>>> import numpy as np
>>> np.set_printoptions(precision=2, suppress=True, linewidth=160)
>>> F = np.load("case1.npy")
>>> print(F)
[[-0.19 -0.6  -1.   -0.5   0.2  -0.1   0.   -0.1   1.6 ]
 [ 0.42 -0.2  -0.1   0.6  -0.7   0.3   1.2   1.7   0.3 ]
 [-1.36 -0.1   0.5   0.    1.4  -0.3   0.8   0.4   0.6 ]
 [ 0.18 -0.6   1.1  -0.4  -0.3  -0.2  -0.1  -0.4  -1.1 ]
 [-0.93 -0.6   0.9   0.2   1.4   0.4  -0.6   0.9   0.3 ]
 [ 0.2   1.3   0.5  -0.1  -0.3   0.1   0.8  -1.1  -1.7 ]
 [ 1.7  -0.5   0.4   1.2  -1.    0.1  -0.7  -1.2   1.8 ]
 [-0.98  2.1  -1.3   0.4   1.6  -1.8  -2.4   0.8  -0.8 ]
 [-0.05  1.4   0.5   1.8   0.4   0.4  -0.7  -0.1  -2.  ]
 [ 0.54 -1.9  -0.4  -0.2  -0.3  -0.3   1.2   0.1   0.1 ]
 [-0.38  0.2  -0.2   0.9   0.7   0.6  -1.    1.    0.2 ]
 [-0.04  2.3  -0.8   0.6   0.   -0.3  -0.2   0.1  -0.3 ]
 [-0.28 -0.9  -1.5  -0.9   0.6  -1.4   0.5  -0.5   0.4 ]
 [ 0.04  0.6   1.5   1.1   0.5   0.2   0.7  -1.1   2.4 ]
 [-1.93 -1.4  -0.4   0.6   2.2   0.6  -0.6  -0.7  -1.8 ]
 [ 0.68  1.9  -1.    0.1  -0.5  -0.6  -0.7   0.2  -0.4 ]
 [-0.09  0.4  -1.1   0.    0.    1.4   1.    2.    0.3 ]
 [-0.73  0.2  -1.4  -1.    1.1   0.3   1.3  -0.1  -0.5 ]]
>>> B = np.c_[F[:, :5] @ np.array([[5, -5, -1, 6, 6],
...     [-1, 1, 2, -2, 9],
...     [7, 5, 0, 5, 8],
...     [-6, 9, 9, 8, -1],
...     [-6, -1, -8, -4, -3]]), np.array([2, -3, -2, -1, 2, -2, 2, 1, 3, 0, 3, 1, 0, 1, -2, -2, -1, 2])]
>>> print(B)
[[ -5.55  -9.35  -7.11  -9.74 -14.64   2.  ]
 [  2.2    3.3   10.18  10.02   1.42  -3.  ]
 [-11.6    7.8  -10.04 -11.06  -9.26  -2.  ]
 [ 13.4    0.7   -2.58   5.78   5.78  -1.  ]
 [ -7.35   8.95  -9.67  -3.88  -8.18   2.  ]
 [  5.6    2.2    3.9    1.5   17.9   -2.  ]
 [ 10.6    4.8   16.1   26.8   10.7    2.  ]
 [-28.1    2.5   -4.02 -19.78  -2.58   1.  ]
 [-11.35  19.95  15.85  12.2   13.3    3.  ]
 [  4.8   -8.1   -3.74   4.64 -15.96   0.  ]
 [-13.1    8.5    3.28   0.72  -5.08   3.  ]
 [-11.7    3.9   10.04  -4.04  13.46   1.  ]
 [ -9.2  -15.7  -14.42 -16.98 -22.68   0.  ]
 [  0.5   17.3    7.06  13.34  15.04   1.  ]
 [-27.85   9.45 -13.07 -14.78 -34.58  -2.  ]
 [ -3.1   -5.1    8.02  -1.92  14.58  -2.  ]
 [ -8.55  -4.65   0.89  -6.84  -5.74  -1.  ]
 [-14.25 -13.25 -16.67 -24.18 -16.08   2.  ]]
>>> print(np.linalg.matrix_rank(np.c_[F, B]))
10
>>> print(np.linalg.matrix_rank(B))
6
>>> print(np.round(np.linalg.norm(B - F @ np.linalg.lstsq(F, B)[0], axis=0), 2) + 0)
[0.  0.  0.  0.  0.  5.8]
>>> C = F[[2, 8]].astype(float)
>>> for _ in range(5):
...     lab = np.linalg.norm(F[:, None] - C, axis=-1).argmin(axis=1)
...     C = np.array([F[lab == j].mean(axis=0) for j in range(2)])
... 
>>> print(lab)
[0 0 0 0 0 1 0 1 1 0 0 1 0 0 0 1 0 0]
>>> print(np.abs(C[1] - C[0]).argmax())
1
>>> print(C)
[[-0.23 -0.42 -0.13  0.12  0.45  0.12  0.28  0.15  0.35]
 [-0.04  1.8  -0.42  0.56  0.24 -0.44 -0.64 -0.02 -1.04]]
>>> print(round(float(np.linalg.norm(F)), 2))
11.99
>>> print(np.linalg.matrix_rank(F))
9
>>> print(F.shape)
(18, 9)
>>> D = np.linalg.norm(F[:, None] - F[None], axis=-1)
>>> print(D[4].round(6).argsort(kind="stable")[:4])
[ 4 10  2  3]
>>> print((D + 1e9 * np.eye(18)).round(6).argmin(axis=1))
[12 16  4  5 10  3 13 11  5 12  4 15  0  6  4 11  1 12]
>>> print(np.linalg.matrix_rank(D ** 2))
11
>>> print(D.mean(axis=1).argmax())
7
>>> print(D.shape)
(18, 18)
>>> print(np.flatnonzero(D[4] < D.mean() / 2))
[ 4 10]
>>> rng = np.random.default_rng(56592)
>>> B = F + rng.integers(-2, 3, (18, 8)) @ rng.integers(-2, 3, (8, 9))
>>> print(B)
[[  6.81  -0.6    3.     9.5   -1.8   -7.1   10.    -3.1   -2.4 ]
 [  7.42  -2.2    5.9   12.6    1.3    0.3    6.2   -0.3   -3.7 ]
 [ -1.36   7.9   -1.5    6.     6.4   -8.3    3.8   -2.6    5.6 ]
 [  2.18  -5.6   -5.9   -3.4    1.7    9.8   -9.1   -2.4   -2.1 ]
 [  0.07  -1.6   -2.1    5.2    0.4   -2.6    5.4    0.9    0.3 ]
 [  0.2   -3.7   -9.5  -14.1    2.7   13.1  -14.2    0.9    0.3 ]
 [ -9.3    6.5   -3.6   -7.8   -3.     0.1   -1.7    0.8    7.8 ]
 [  5.02 -11.9   -5.3   -1.6    0.6   -3.8   -1.4    2.8   -1.8 ]
 [ -0.05   7.4    4.5    5.8   -4.6   -6.6   10.3   -0.1   -4.  ]
 [ -0.46   1.1   -6.4   -5.2    1.7    9.7   -6.8   -1.9    1.1 ]
 [  0.62  10.2   10.8   11.9    1.7   -2.4    3.    -1.    -3.8 ]
 [  5.96   5.3    5.2    5.6    1.    -1.3   -3.2   -2.9   -6.3 ]
 [ -2.28  -6.9  -15.5   -4.9    1.6    0.6    1.5   -1.5    7.4 ]
 [  1.04  -4.4  -13.5   -9.9    2.5    3.2   -5.3   -2.1    8.4 ]
 [  4.07  -1.4    1.6   11.6   -0.8   -1.4   11.4   -3.7   -5.8 ]
 [  0.68  -5.1   -3.     1.1   -6.5   -4.6    9.3   -0.8   -0.4 ]
 [  7.91   7.4   -0.1   11.     2.     4.4    6.    -2.    -3.7 ]
 [  3.27   5.2   -1.4    6.     2.1    5.3    3.3   -3.1   -3.5 ]]
>>> print(np.linalg.matrix_rank(B - F, tol=1e-8))
8
>>> print(np.round(np.linalg.svd(B - F, compute_uv=False), 2) + 0)
[56.2  28.4  27.39 19.78 12.49  7.83  4.16  2.59  0.  ]
>>> M = np.load("dump.npy")
>>> print(M)
[[0.14 0.   0.14 0.14 0.09 0.14 0.09 0.14 0.05 0.09]
 [0.13 0.09 0.09 0.13 0.13 0.09 0.04 0.09 0.09 0.13]
 [0.11 0.06 0.22 0.06 0.17 0.17 0.   0.06 0.06 0.11]
 [0.13 0.09 0.13 0.09 0.   0.09 0.13 0.13 0.13 0.09]
 [0.12 0.06 0.12 0.   0.25 0.   0.06 0.   0.19 0.19]
 [0.12 0.18 0.06 0.12 0.   0.12 0.18 0.06 0.06 0.12]
 [0.12 0.18 0.06 0.06 0.   0.12 0.18 0.12 0.06 0.12]
 [0.06 0.17 0.   0.11 0.06 0.11 0.11 0.11 0.11 0.17]
 [0.18 0.18 0.06 0.06 0.12 0.12 0.12 0.06 0.06 0.06]
 [0.1  0.05 0.15 0.1  0.1  0.15 0.05 0.15 0.05 0.1 ]]
>>> B = M / np.sqrt((M ** 2).mean(axis=1, keepdims=True))
>>> print(B[0])
[1.25 0.   1.25 1.25 0.83 1.25 0.83 1.25 0.42 0.83]
>>> print(np.linalg.norm(B, axis=1))
[3.16 3.16 3.16 3.16 3.16 3.16 3.16 3.16 3.16 3.16]
>>> print(np.linalg.matrix_rank(M - M.mean(axis=1, keepdims=True)))
9
>>> print(np.linalg.matrix_rank(B) == np.linalg.matrix_rank(M))
True
>>> th = np.radians(129)
>>> r_ = np.eye(10)
>>> r_[9, 9] = r_[5, 5] = np.cos(th)
>>> r_[9, 5], r_[5, 9] = -np.sin(th), np.sin(th)
>>> print(r_)
[[ 1.    0.    0.    0.    0.    0.    0.    0.    0.    0.  ]
 [ 0.    1.    0.    0.    0.    0.    0.    0.    0.    0.  ]
 [ 0.    0.    1.    0.    0.    0.    0.    0.    0.    0.  ]
 [ 0.    0.    0.    1.    0.    0.    0.    0.    0.    0.  ]
 [ 0.    0.    0.    0.    1.    0.    0.    0.    0.    0.  ]
 [ 0.    0.    0.    0.    0.   -0.63  0.    0.    0.    0.78]
 [ 0.    0.    0.    0.    0.    0.    1.    0.    0.    0.  ]
 [ 0.    0.    0.    0.    0.    0.    0.    1.    0.    0.  ]
 [ 0.    0.    0.    0.    0.    0.    0.    0.    1.    0.  ]
 [ 0.    0.    0.    0.    0.   -0.78  0.    0.    0.   -0.63]]
>>> B = M @ r_.T
>>> print(round(float(np.linalg.det(r_)), 2), round(float(np.trace(r_)), 2))
1.0 6.74
>>> print(np.allclose(M @ M.T, B @ B.T))
True
>>> print(B)
[[ 0.14  0.    0.14  0.14  0.09 -0.02  0.09  0.14  0.05 -0.16]
 [ 0.13  0.09  0.09  0.13  0.13  0.05  0.04  0.09  0.09 -0.15]
 [ 0.11  0.06  0.22  0.06  0.17 -0.02  0.    0.06  0.06 -0.2 ]
 [ 0.13  0.09  0.13  0.09  0.    0.01  0.13  0.13  0.13 -0.12]
 [ 0.12  0.06  0.12  0.    0.25  0.15  0.06  0.    0.19 -0.12]
 [ 0.12  0.18  0.06  0.12  0.    0.02  0.18  0.06  0.06 -0.17]
 [ 0.12  0.18  0.06  0.06  0.    0.02  0.18  0.12  0.06 -0.17]
 [ 0.06  0.17  0.    0.11  0.06  0.06  0.11  0.11  0.11 -0.19]
 [ 0.18  0.18  0.06  0.06  0.12 -0.03  0.12  0.06  0.06 -0.13]
 [ 0.1   0.05  0.15  0.1   0.1  -0.02  0.05  0.15  0.05 -0.18]]
>>> print(np.abs(B - M).max(axis=0))
[0.   0.   0.   0.   0.   0.19 0.   0.   0.   0.36]
>>> X = np.load("x.npy")
>>> print(X)
[[ 0 -1  3  0 -3  0 -2]
 [ 0  0  1  3 -3 -3 -2]
 [ 0  0  0  2  0 -3 -3]
 [ 0  0  0  0  1  2 -1]
 [ 0  0  0  0  0  3 -1]
 [ 0  0  0  0  0  0  2]
 [ 0  0  0  0  0  0  0]]
>>> # triangular, det is the product of the diagonal
>>> print(X @ X)
[[  0   0  -1   3   3 -15  -4]
 [  0   0   0   2   3  -6  -9]
 [  0   0   0   0   2   4  -8]
 [  0   0   0   0   0   3   3]
 [  0   0   0   0   0   0   6]
 [  0   0   0   0   0   0   0]
 [  0   0   0   0   0   0   0]]
>>> print(np.linalg.matrix_rank(X - X[0, 0] * np.eye(7)))
6
>>> print(np.sort(np.linalg.eigvals(X)))
[0. 0. 0. 0. 0. 0. 0.]
>>> print(np.prod(np.diag(X)), round(float(np.linalg.det(X)), 2))
0 0.0
>>> w1 = np.array([[5, 7, 2, -2, 8],
...     [2, 1, -8, 4, -3],
...     [-8, 0, -2, 1, 7],
...     [4, 4, 9, 5, 1],
...     [-4, -6, 2, 9, 6],
...     [-3, 7, -1, 1, 3],
...     [-2, 6, 9, 9, 1]])
>>> coef = np.array([5, 4, 1, -3, -4])
>>> act = np.maximum(X @ w1 + coef, 0)
>>> print((act > 0).mean(axis=0))
[0.57 0.86 0.43 0.14 0.29]
>>> C = np.array([[1, 2], [3, 0], [3, 1], [1, 1], [2, 1]])
>>> print(act @ C)
[[ 27   0]
 [ 52  73]
 [ 28  56]
 [ 32   7]
 [ 65   4]
 [121  36]
 [ 20  11]]
>>> print(w1 @ C)
[[ 46  18]
 [-21  -3]
 [  1 -10]
 [ 50  23]
 [  5   9]
 [ 22  -3]
 [ 54  15]]
>>> C = np.array([[3, -1, 2, 1, -1, 2, 1],
...     [3, -1, 0, 1, 1, 0, 0],
...     [-2, 0, -2, 2, -2, 1, 0],
...     [3, 2, 2, 2, 1, 0, -3],
...     [-2, -3, -2, -3, 0, -3, 0],
...     [0, 0, 2, 3, 2, -3, -1],
...     [2, -1, 3, 2, 0, 0, 0]])
>>> feats = (rng.random((12, 7)) < 0.25) @ C
>>> print(feats)
[[ 3  2  2  2  1  0 -3]
 [-2 -3 -2 -3  0 -3  0]
 [ 0  0  0  0  0  0  0]
 [ 1 -4  0  1  3 -6 -1]
 [ 3 -1  2  1 -1  2  1]
 [ 3  2  2  2  1  0 -3]
 [ 3 -1  0  1  1  0  0]
 [ 6 -3  5  9  0  0  0]
 [ 4 -2  0  4 -2  3  1]
 [ 5 -2  3  3  1  0  0]
 [ 6  1  2  3  2  0 -3]
 [-4 -3 -2  2  0 -5 -1]]
>>> x = np.array([5, -4, -3, -5, 0, 2, 0])
>>> target = feats @ x
>>> print(np.round(np.linalg.lstsq(feats, target)[0], 2) + 0)
[ 5. -4. -3. -5.  0.  2.  0.]
>>> target = target + 0.3 * rng.normal(size=12)
>>> print(target)
[ -8.77  17.01   0.13   3.94  12.01  -8.87  14.06 -17.89  14.02   8.86   4.92 -21.7 ]
>>> coef, *_ = np.linalg.lstsq(feats, target)
>>> print(round(float(np.linalg.norm(target - feats @ coef)), 2))
0.26
>>> print(np.round(feats.T @ (target - feats @ coef), 2) + 0)
[0. 0. 0. 0. 0. 0. 0.]
>>> m1 = np.load("run8.npy")
>>> print(m1)
[[-20.23 -39.55  69.43 -20.87  49.51  79.36 -81.38 -38.85 -48.95 -69.42]
 [-20.56 -41.35  71.61 -18.85  49.44  79.01 -81.08 -40.48 -51.18 -69.58]
 [-19.83 -40.38  70.63 -20.58  48.49  80.3  -79.17 -40.48 -48.19 -70.84]
 [-22.1  -39.7   69.9  -19.87  51.28  79.86 -79.15 -39.12 -48.98 -70.49]
 [-20.76 -39.05  69.44 -19.68  49.16  79.75 -82.77 -39.74 -49.33 -70.29]
 [-18.64 -40.72  71.43 -19.09  50.06  80.32 -80.45 -38.75 -49.12 -67.97]
 [-20.16 -40.32  69.36 -20.02  50.13  79.03 -79.82 -40.06 -51.27 -71.56]
 [-20.3  -38.57  69.44 -20.07  49.5   80.25 -80.17 -40.31 -51.39 -68.67]
 [-19.87 -41.48  70.97 -21.45  49.54  78.59 -80.12 -40.97 -50.1  -69.37]
 [-21.45 -39.84  68.9  -18.96  49.72  78.36 -80.57 -39.82 -49.72 -69.81]
 [-19.59 -40.02  69.25 -21.04  50.34  80.27 -79.19 -40.71 -51.11 -71.76]
 [-20.41 -39.37  69.86 -20.59  49.76  79.25 -82.06 -40.02 -50.74 -71.02]
 [-21.68 -38.55  70.3  -18.94  50.18  79.32 -79.84 -39.98 -50.06 -70.11]
 [-19.83 -40.81  69.17 -19.75  51.18  79.12 -79.75 -41.46 -49.92 -70.8 ]
 [-20.1  -39.51  71.29 -19.82  51.02  80.96 -80.04 -38.3  -50.24 -69.16]
 [-22.87 -39.58  70.54 -18.73  49.14  80.12 -80.59 -38.94 -49.93 -70.85]
 [-20.56 -38.97  71.02 -20.53  48.91  80.1  -78.76 -41.28 -50.87 -70.94]]
>>> f, g = m1[12], m1[16]
>>> print(round(f @ g, 2))
31596.14
>>> pr = (f @ g) / (f @ f) * f
>>> print(round(float(np.linalg.norm(f + g) ** 2 + np.linalg.norm(f - g) ** 2), 2))
126406.37
